% ipython --no-banner

In [1]: import numpy as np

In [2]: np.set_printoptions(suppress=True, linewidth=140)

In [3]: W0 = np.loadtxt("test13.csv", delimiter=",")

In [4]: W0
Out[4]: 
array([[12., 16., 16.,  6., 26.,  5., 24.,  1.],
       [18., 15., 13., 18., 29., 10., 36.,  0.],
       [15., 16., 24., 12., 37., 16., 14.,  9.],
       [13., 16., 21.,  8., 32., 11., 16.,  6.],
       [ 5.,  6.,  0.,  0.,  0.,  0.,  4.,  0.],
       [14., 18., 27., 10., 39., 14., 18.,  8.],
       [10., 13.,  7.,  2., 15.,  0., 20.,  0.],
       [14., 14., 11., 10., 23.,  6., 26.,  0.],
       [10.,  1.,  0.,  2.,  2., 11.,  0.,  9.],
       [ 6., 15.,  9.,  0., 13.,  0., 20.,  0.],
       [12., 17., 15.,  6., 25.,  2., 32.,  0.],
       [12.,  0.,  0.,  6.,  0.,  2.,  0.,  0.],
       [ 6., 18., 17.,  0., 21.,  0., 22.,  0.],
       [ 0., 15., 11.,  0.,  8.,  0.,  2.,  0.],
       [24.,  8.,  5., 30., 27., 22., 22.,  6.],
       [22.,  9.,  5., 26., 25., 18., 24.,  4.],
       [ 9.,  8.,  7.,  0., 14.,  9.,  0.,  8.],
       [ 0., 14.,  8.,  0.,  3.,  0.,  0.,  0.],
       [ 0.,  3.,  0.,  0.,  0.,  0.,  0.,  0.],
       [14., 13., 13., 10., 25., 10., 16.,  4.],
       [ 6.,  0.,  0.,  0.,  0.,  0.,  0.,  2.],
       [ 8., 10.,  0.,  0.,  3.,  0., 18.,  0.],
       [18., 14., 14., 18., 30., 13., 28.,  3.],
       [ 9., 12., 11.,  0., 18.,  5.,  4.,  4.],
       [ 0., 18., 10.,  0.,  8.,  0., 24.,  0.],
       [ 0.,  7.,  0.,  0.,  0.,  0.,  0.,  0.],
       [12.,  1.,  0.,  6.,  0.,  1.,  2.,  0.],
       [15.,  8.,  7., 12., 20., 15.,  0.,  8.],
       [18.,  0.,  0., 18.,  0., 11.,  4.,  1.],
       [ 5.,  5.,  0.,  0.,  0.,  0.,  2.,  0.],
       [ 8., 10.,  0.,  0.,  1.,  0., 22.,  0.],
       [11., 12.,  3.,  4., 12.,  0., 24.,  0.],
       [ 4., 15.,  6.,  0.,  8.,  0., 22.,  0.],
       [ 2., 12.,  0.,  0.,  0.,  0., 14.,  0.],
       [ 6., 12.,  0.,  0.,  2.,  0., 24.,  0.],
       [ 9., 16., 17.,  0., 24.,  3., 16.,  2.],
       [18.,  7.,  2., 18., 18., 15., 10.,  5.]])

In [5]: idx = W0[:, 0] > np.median(W0[:, 0])

In [6]: u = W0[idx].mean(axis=0) - W0[~idx].mean(axis=0)

In [7]: idx.astype(int)
Out[7]: array([1, 1, 1, 1, 0, 1, 0, 1, 0, 0, 1, 1, 0, 0, 1, 1, 0, 0, 0, 1, 0, 0, 1, 0, 0, 0, 1, 1, 1, 0, 0, 1, 0, 0, 0, 0, 1])

In [8]: print(((W0 - W0.mean(axis=0)) @ u > 0).astype(int))
[1 1 1 1 0 1 0 1 0 0 1 0 1 0 1 1 0 0 0 1 0 0 1 0 0 0 0 1 0 0 0 0 0 0 0 1 1]

In [9]: u.round(2)
Out[9]: array([10.26,  0.32,  5.2 , 12.62, 14.65,  8.66,  6.71,  1.99])

In [10]: sig = 5 * 0.2 ** np.arange(5)

In [11]: Q, _ = np.linalg.qr(np.array([[0.4, -1.2, -1.3, 2.5, 0.0],
    ...:     [-0.6, -0.3, -0.9, -0.7, 2.7],
    ...:     [0.9, 2.2, 1.2, 2.0, 0.5],
    ...:     [0.7, -1.0, -1.5, 0.8, -0.3],
    ...:     [0.5, -0.3, 0.4, -0.5, 0.4]]))

In [12]: rng = np.random.default_rng(65195)

In [13]: A = rng.normal(size=(21, 5)) * sig @ Q

In [14]: A.round(2)
Out[14]: 
array([[-0.17, -1.52, -1.47,  1.85,  1.73],
       [ 0.51,  0.23, -0.15, -0.66,  0.16],
       [-1.15, -1.26, -0.25,  2.24,  0.34],
       [ 1.62,  3.88,  2.03, -5.29, -2.48],
       [-0.19,  0.15,  0.28, -0.06, -0.37],
       [ 1.19,  2.87,  1.28, -3.96, -1.68],
       [-1.69, -2.65, -0.81,  4.1 ,  1.1 ],
       [ 0.94,  2.77,  1.41, -3.64, -1.79],
       [ 1.99,  4.29,  1.33, -6.02, -1.89],
       [ 0.42,  1.87,  1.75, -2.51, -2.07],
       [ 0.63,  0.19, -0.09, -0.77,  0.11],
       [ 1.05,  2.28,  0.58, -2.99, -0.83],
       [ 0.83,  1.85,  0.62, -2.58, -0.88],
       [-0.86, -2.09, -1.11,  2.88,  1.36],
       [-1.82, -4.2 , -2.35,  6.13,  3.  ],
       [ 1.51,  2.68,  1.28, -4.05, -1.62],
       [ 3.81,  6.12,  1.48, -9.24, -2.19],
       [ 0.29, -0.27, -0.95,  0.17,  1.  ],
       [-0.14, -0.28, -0.38,  0.47,  0.43],
       [-1.98, -3.62, -1.36,  5.42,  1.82],
       [-2.35, -3.3 , -0.42,  5.17,  0.74]])

In [15]: B = A + rng.integers(-2, 3, (21, 1)) @ rng.integers(-2, 3, (1, 5))

In [16]: B.round(2)
Out[16]: 
array([[ 1.83,  0.48, -5.47, -2.15, -0.27],
       [-0.49, -0.77,  1.85,  1.34,  1.16],
       [-1.15, -1.26, -0.25,  2.24,  0.34],
       [ 3.62,  5.88, -1.97, -9.29, -4.48],
       [ 0.81,  1.15, -1.72, -2.06, -1.37],
       [ 2.19,  3.87, -0.72, -5.96, -2.68],
       [-2.69, -3.65,  1.19,  6.1 ,  2.1 ],
       [-1.06,  0.77,  5.41,  0.36,  0.21],
       [ 0.99,  3.29,  3.33, -4.02, -0.89],
       [-0.58,  0.87,  3.75, -0.51, -1.07],
       [-0.37, -0.81,  1.91,  1.23,  1.11],
       [-0.95,  0.28,  4.58,  1.01,  1.17],
       [ 1.83,  2.85, -1.38, -4.58, -1.88],
       [-1.86, -3.09,  0.89,  4.88,  2.36],
       [-2.82, -5.2 , -0.35,  8.13,  4.  ],
       [ 2.51,  3.68, -0.72, -6.05, -2.62],
       [ 2.81,  5.12,  3.48, -7.24, -1.19],
       [-1.71, -2.27,  3.05,  4.17,  3.  ],
       [-0.14, -0.28, -0.38,  0.47,  0.43],
       [-3.98, -5.62,  2.64,  9.42,  3.82],
       [-3.35, -4.3 ,  1.58,  7.17,  1.74]])

In [17]: print(np.linalg.matrix_rank(B - A, tol=1e-8))
1

In [18]: np.round(np.linalg.svd(B - A, compute_uv=False), 2) + 0
Out[18]: array([20.17,  0.  ,  0.  ,  0.  ,  0.  ])

In [19]: np.round(B - A, 2)
Out[19]: 
array([[ 2.,  2., -4., -4., -2.],
       [-1., -1.,  2.,  2.,  1.],
       [ 0.,  0.,  0.,  0.,  0.],
       [ 2.,  2., -4., -4., -2.],
       [ 1.,  1., -2., -2., -1.],
       [ 1.,  1., -2., -2., -1.],
       [-1., -1.,  2.,  2.,  1.],
       [-2., -2.,  4.,  4.,  2.],
       [-1., -1.,  2.,  2.,  1.],
       [-1., -1.,  2.,  2.,  1.],
       [-1., -1.,  2.,  2.,  1.],
       [-2., -2.,  4.,  4.,  2.],
       [ 1.,  1., -2., -2., -1.],
       [-1., -1.,  2.,  2.,  1.],
       [-1., -1.,  2.,  2.,  1.],
       [ 1.,  1., -2., -2., -1.],
       [-1., -1.,  2.,  2.,  1.],
       [-2., -2.,  4.,  4.,  2.],
       [ 0.,  0.,  0.,  0.,  0.],
       [-2., -2.,  4.,  4.,  2.],
       [-1., -1.,  2.,  2.,  1.]])

In [20]: J = np.load("x.npy")

In [21]: J
Out[21]: 
array([[ 0.  ,  0.3 , -1.97,  0.5 ,  1.2 ,  0.7 , -1.8 , -0.4 ],
       [-0.7 ,  0.  , 11.39,  1.9 ,  0.3 , -0.6 ,  0.8 ,  2.3 ],
       [-1.5 , -0.1 ,  7.08, -1.8 ,  0.5 ,  0.3 , -0.1 ,  1.4 ],
       [-0.6 , -1.3 , -0.08,  0.  , -0.7 ,  0.3 ,  1.7 ,  0.  ],
       [ 0.4 ,  1.  , -5.09,  1.2 , -0.2 , -0.6 , -0.7 , -1.  ],
       [-0.7 , -0.3 ,  3.61,  0.  , -0.1 ,  1.4 ,  1.7 ,  0.7 ],
       [-0.3 , -1.7 , -6.9 ,  1.3 , -0.1 , -0.5 ,  0.  , -1.4 ],
       [-1.6 ,  0.5 ,  9.49, -0.3 ,  0.  , -0.1 ,  0.1 ,  1.9 ],
       [-0.7 ,  0.7 ,  3.98,  0.7 , -0.5 ,  0.5 ,  1.8 ,  0.8 ],
       [ 2.1 , -1.5 , -7.43,  0.4 , -1.4 , -0.7 , -0.7 , -1.5 ],
       [ 0.1 ,  1.1 , -0.37, -0.8 , -1.  , -1.5 , -1.  , -0.1 ],
       [ 0.9 , -0.6 ,  0.49,  0.7 , -0.4 ,  0.1 ,  0.5 ,  0.1 ],
       [-0.2 ,  0.8 , 10.79, -1.  , -0.5 ,  1.1 ,  0.5 ,  2.2 ],
       [ 0.3 , -0.5 ,  9.77, -0.7 ,  0.8 , -0.3 ,  1.  ,  2.  ],
       [-1.4 ,  0.1 , -6.12,  0.6 ,  0.6 ,  0.1 ,  0.3 , -1.2 ],
       [ 0.5 ,  1.7 ,  4.55, -2.2 , -0.6 ,  0.1 , -0.2 ,  0.9 ],
       [-0.4 , -0.1 ,  7.  ,  1.6 , -0.3 , -0.2 ,  0.2 ,  1.4 ],
       [ 0.6 , -0.2 , -4.02, -0.2 ,  0.  , -0.5 ,  1.9 , -0.8 ],
       [-0.5 ,  0.5 , -1.08, -1.1 , -1.2 , -0.4 , -1.7 , -0.2 ],
       [-0.2 , -1.1 , -6.11, -0.7 , -1.1 ,  0.8 , -0.3 , -1.2 ],
       [-1.2 ,  0.4 ,  5.87,  0.  ,  0.2 , -0.7 , -0.8 ,  1.2 ],
       [-0.1 ,  0.4 , -9.64,  2.4 ,  0.8 ,  0.2 ,  1.1 , -1.9 ]])

In [22]: # column 2 dominates

In [23]: np.round(np.abs(A).max(), 2)
Out[23]: np.float64(9.24)

In [24]: np.round(A.sum(axis=1), 2)
Out[24]: 
array([ 0.41,  0.1 , -0.08, -0.24, -0.19, -0.3 ,  0.04, -0.31, -0.29, -0.55,  0.07,  0.08, -0.16,  0.18,  0.77, -0.2 , -0.02,  0.24,  0.1 ,
        0.29, -0.16])

In [25]: np.unravel_index(np.abs(A).argmax(), A.shape)
Out[25]: (np.int64(16), np.int64(3))

In [26]: print(A.shape)
(21, 5)
